$ python3 -q
>>> import numpy as np
>>> np.set_printoptions(precision=2, suppress=True, linewidth=100)
>>> E = np.load("m.npy")
>>> E
array([[ 0,  0,  0,  0,  0,  0, -3,  0,  0],
       [ 0,  0,  0,  0,  0, -9,  0,  0,  0],
       [ 0,  0,  0,  0,  0,  0,  0,  0,  8],
       [ 0,  0,  0,  0, -9,  0,  0,  0,  0],
       [ 0,  0,  0,  8,  0,  0,  0,  0,  0],
       [ 1,  0,  0,  0,  0,  0,  0,  0,  0],
       [ 0,  0,  0,  0,  0,  0,  0,  7,  0],
       [ 0, -7,  0,  0,  0,  0,  0,  0,  0],
       [ 0,  0,  6,  0,  0,  0,  0,  0,  0]])
>>> M2 = E / np.sqrt((E ** 2).mean(axis=1, keepdims=True))
>>> M2[1]
array([ 0.,  0.,  0.,  0.,  0., -3.,  0.,  0.,  0.])
>>> np.linalg.norm(M2, axis=1)
array([3., 3., 3., 3., 3., 3., 3., 3., 3.])
>>> f = np.array([1, 2, 1, 2, 0, 2, 1, 1, 0])
>>> M2 = E + np.outer(f, np.eye(9)[8])
>>> M2
array([[ 0.,  0.,  0.,  0.,  0.,  0., -3.,  0.,  1.],
       [ 0.,  0.,  0.,  0.,  0., -9.,  0.,  0.,  2.],
       [ 0.,  0.,  0.,  0.,  0.,  0.,  0.,  0.,  9.],
       [ 0.,  0.,  0.,  0., -9.,  0.,  0.,  0.,  2.],
       [ 0.,  0.,  0.,  8.,  0.,  0.,  0.,  0.,  0.],
       [ 1.,  0.,  0.,  0.,  0.,  0.,  0.,  0.,  2.],
       [ 0.,  0.,  0.,  0.,  0.,  0.,  0.,  7.,  1.],
       [ 0., -7.,  0.,  0.,  0.,  0.,  0.,  0.,  1.],
       [ 0.,  0.,  6.,  0.,  0.,  0.,  0.,  0.,  0.]])
>>> np.linalg.matrix_rank(M2 - E)
np.int64(1)
>>> np.linalg.matrix_rank(np.linalg.inv(M2) - np.linalg.inv(E), tol=1e-8)
np.int64(1)
